>>> import numpy as np
>>> np.set_printoptions(suppress=True, linewidth=140)
>>> def tidy(a):
...     return np.round(a, 4) + 0
... 
>>> other = np.array([[-3, 3, 2, 0], [-2, -3, 0, -1], [-2, -3, -2, 3], [-1, 2, -1, 1]])
>>> X = np.triu(other)
>>> X
array([[-3,  3,  2,  0],
       [ 0, -3,  0, -1],
       [ 0,  0, -2,  3],
       [ 0,  0,  0,  1]])
>>> # triangular, det is the product of the diagonal
>>> other = X / np.sqrt((X ** 2).mean(axis=1, keepdims=True))
>>> X - X.mean(axis=1, keepdims=True)
array([[-3.5 ,  2.5 ,  1.5 , -0.5 ],
       [ 1.  , -2.  ,  1.  ,  0.  ],
       [-0.25, -0.25, -2.25,  2.75],
       [-0.25, -0.25, -0.25,  0.75]])
>>> tidy(np.linalg.norm(other, axis=1))
array([2., 2., 2., 2.])
>>> other[3]
array([0., 0., 0., 2.])
>>> W2 = np.sign(np.array([[1, 3, 2, 0], [3, 3, 1, 0], [3, 2, 2, 0], [3, 0, 2, 3]]))
>>> other = (np.tril(W2, -1) + np.eye(4)) @ (np.triu(W2, 1) + np.eye(4))
>>> w = np.array([1, 2, 2, 1])
>>> mat = np.rint(other * w @ np.linalg.inv(other)) + 0
>>> mat
array([[ 0.,  1.,  0.,  0.],
       [-2.,  3.,  0.,  0.],
       [-2.,  1.,  2.,  0.],
       [-1.,  0.,  1.,  1.]])
>>> other = np.array([[2, -2], [-1, 1]])
>>> W2 = np.kron(other, mat)
>>> W2.shape
(8, 8)
>>> tidy(np.linalg.norm(W2, 2)), tidy(np.linalg.norm(other, 2) * np.linalg.norm(mat, 2))
(np.float64(14.0447), np.float64(14.0447))
>>> W2
array([[ 0.,  2.,  0.,  0., -0., -2., -0., -0.],
       [-4.,  6.,  0.,  0.,  4., -6., -0., -0.],
       [-4.,  2.,  4.,  0.,  4., -2., -4., -0.],
       [-2.,  0.,  2.,  2.,  2., -0., -2., -2.],
       [-0., -1., -0., -0.,  0.,  1.,  0.,  0.],
       [ 2., -3., -0., -0., -2.,  3.,  0.,  0.],
       [ 2., -1., -2., -0., -2.,  1.,  2.,  0.],
       [ 1., -0., -1., -1., -1.,  0.,  1.,  1.]])
>>> def softmax(z):
...     e = np.exp(z - z.max(axis=-1, keepdims=True))
...     return e / e.sum(axis=-1, keepdims=True)
... 
>>> tidy(softmax(mat).sum(axis=1))
array([1., 1., 1., 1.])
>>> scores = mat @ mat.T / np.sqrt(4)
>>> tidy(softmax(scores)[0] @ mat)
array([-1.5105,  1.9071,  0.4895,  0.1139])
>>> tidy(softmax(scores + np.triu(np.full(scores.shape, -np.inf), 1)))
array([[1.    , 0.    , 0.    , 0.    ],
       [0.0067, 0.9933, 0.    , 0.    ],
       [0.0132, 0.2654, 0.7214, 0.    ],
       [0.0641, 0.1744, 0.474 , 0.2875]])
>>> u, v = mat[1], mat[2]
>>> u @ u
np.float64(13.0)
>>> p = (u @ v) / (u @ u) * u
>>> np.outer(u, v)
array([[ 4., -2., -4., -0.],
       [-6.,  3.,  6.,  0.],
       [-0.,  0.,  0.,  0.],
       [-0.,  0.,  0.,  0.]])
>>> tidy(v - p)
array([-0.9231, -0.6154,  2.    ,  0.    ])
>>> other = mat / np.linalg.norm(mat, axis=1, keepdims=True)
>>> cov = other @ other.T
>>> (cov - 2 * np.eye(4)).round(6).argmax(axis=1)
array([1, 0, 3, 2])
>>> np.argwhere(np.triu(np.abs(cov) > 0.95, 1))
array([], shape=(0, 2), dtype=int64)
>>> tidy(np.linalg.norm(other, axis=1))
array([1., 1., 1., 1.])
>>> tidy(cov)
array([[1.    , 0.8321, 0.3333, 0.    ],
       [0.8321, 1.    , 0.6472, 0.3203],
       [0.3333, 0.6472, 1.    , 0.7698],
       [0.    , 0.3203, 0.7698, 1.    ]])
>>> tidy(cov[1])
array([0.8321, 1.    , 0.6472, 0.3203])
>>> J = np.load("data.npy")
>>> tidy(J)
array([[-0.3846, -0.5735, -0.7233],
       [ 0.    , -0.7836,  0.6213],
       [-0.9231,  0.239 ,  0.3014]])
>>> # keeps lengths
>>> rng = np.random.default_rng(285351)
>>> idx = rng.permutation(3)
>>> other = J[:, idx] * rng.choice([-1, 1], 3)
>>> tidy(other)
array([[ 0.3846, -0.7233, -0.5735],
       [ 0.    ,  0.6213, -0.7836],
       [ 0.9231,  0.3014,  0.239 ]])
>>> U, _, vt = np.linalg.svd(J.T @ other)
>>> tidy(U @ vt)
array([[-1.,  0.,  0.],
       [ 0.,  0.,  1.],
       [ 0.,  1.,  0.]])
>>> E = np.load("test12.npy")
>>> E
array([[ 1.6009,  0.6294, -2.198 ],
       [ 1.7979, -1.6148,  5.3999],
       [-1.0092,  0.6003, -1.982 ],
       [ 3.1567, -0.1392,  0.0861],
       [-2.0197,  2.5008, -8.517 ],
       [ 0.3795,  2.0924, -7.2523],
       [ 0.5932,  1.1807, -4.2107],
       [-1.6076,  0.7052, -2.2777],
       [-3.1602,  0.1549, -0.1159],
       [-0.0036, -1.2964,  4.494 ],
       [ 0.0214, -1.2535,  4.4911],
       [ 0.3913, -0.5141,  1.6927],
       [ 0.6373, -1.4345,  4.8139],
       [-0.3908,  0.5052, -1.7293],
       [ 0.0066, -0.022 , -0.0144],
       [-3.026 , -0.8007,  3.0007],
       [-1.8033,  0.2832, -0.8816],
       [ 1.5837,  0.618 , -2.1852],
       [-1.2075, -1.117 ,  3.892 ]])
>>> cov = np.cov(E, rowvar=False)
>>> cov.shape
(3, 3)
>>> np.argsort(-E.std(axis=0).round(6), kind="stable")
array([2, 0, 1])
>>> tidy(np.corrcoef(E[:, 1], E[:, 0])[0, 1])
np.float64(-0.1436)
>>> tidy(cov)
array([[ 2.7858, -0.277 ,  0.6961],
       [-0.277 ,  1.3361, -4.5906],
       [ 0.6961, -4.5906, 15.8028]])
>>> tidy(np.corrcoef(E.T))
array([[ 1.    , -0.1436,  0.1049],
       [-0.1436,  1.    , -0.999 ],
       [ 0.1049, -0.999 ,  1.    ]])
>>> U, sigma, vt = np.linalg.svd(cov)
>>> np.argmax(sigma[:-1] / (sigma[1:] + 1e-6)) + 1
np.int64(2)
>>> tidy(sigma)
array([17.1752,  2.749 ,  0.0005])
>>> other = U[:, :2] @ np.diag(sigma[:2]) @ vt[:2]
>>> np.linalg.matrix_rank(other)
np.int64(2)
>>> tidy(other)
array([[ 2.7858, -0.277 ,  0.6961],
       [-0.277 ,  1.3357, -4.5908],
       [ 0.6961, -4.5908, 15.8027]])
>>> d = np.linalg.norm(E[:, None] - E[None], axis=-1)
>>> np.flatnonzero(d[0] < d.mean() / 2)
array([ 0,  6, 13, 17])
>>> np.unravel_index(d.round(6).argmax(), d.shape)
(np.int64(1), np.int64(4))
>>> d.shape
(19, 19)
>>> round(np.log10(np.linalg.cond(E)))
2
>>> tidy(np.abs(np.linalg.svd(E)[2][-1]))
array([0.0259, 0.9603, 0.2778])
>>> [round(float(x), 4) for x in np.linalg.svd(E, compute_uv=False)[:3]]
[17.6051, 7.0899, 0.0959]
>>> np.linalg.matrix_rank(E, rtol=0.1)
np.int64(2)
>>> m1 = np.loadtxt("dump.csv", delimiter=",")
>>> m1
array([[7., 0., 0.],
       [0., 0., 1.],
       [0., 6., 0.]])
>>> tidy(np.linalg.det(m1[::-1]))
np.float64(42.0)
>>> tidy(np.poly(m1))
array([ 1., -7., -6., 42.])
>>> data = np.load("run8.npy")
>>> data
array([[-13.8923,  -6.7134,  10.0109],
       [  0.1   ,  17.4963, -12.5023],
       [  1.6873,  17.5   , -12.561 ],
       [  0.1152,  17.9673, -13.2899],
       [-11.902 ,  -7.7415,  10.0249],
       [ -0.6039,  14.2487, -10.6554],
       [ -1.7953,  16.1297, -11.1309],
       [ -1.4912,  15.5579, -11.951 ],
       [  1.162 ,  14.7039, -12.344 ],
       [-15.0637,  -5.8842,   8.6585],
       [ -1.1601,  15.0256, -10.8078],
       [-14.193 ,  -5.9965,  10.6517],
       [-15.9201,  -6.9093,   7.7564],
       [ -0.533 ,  17.0895, -12.1123],
       [  0.3868,  17.139 , -10.6437]])
>>> Xs = data - data.mean(axis=0)
>>> vecs = np.linalg.svd(Xs)[2][:2]
>>> other = Xs - Xs @ vecs.T @ vecs
>>> np.linalg.norm(other, axis=1).round(6).argmax()
np.int64(8)
>>> cov = np.cov(data, rowvar=False)
>>> tidy(np.corrcoef(data[:, 0], data[:, 2])[0, 1])
np.float64(-0.9796)
>>> np.median(data, axis=0)
array([ -1.1601,  15.0256, -10.8078])
>>> tidy(data.std(axis=0))
array([ 6.6933, 10.8676, 10.0478])
>>> tidy(np.polyfit(data[:, 0], data[:, 2], 1))
array([ -1.4705, -11.8931])
>>> tidy(np.corrcoef(data.T))
array([[ 1.    ,  0.9812, -0.9796],
       [ 0.9812,  1.    , -0.9943],
       [-0.9796, -0.9943,  1.    ]])
>>> np.argwhere(np.triu(np.abs(np.corrcoef(data.T)) > 0.8, 1))
array([[0, 1],
       [0, 2],
       [1, 2]])
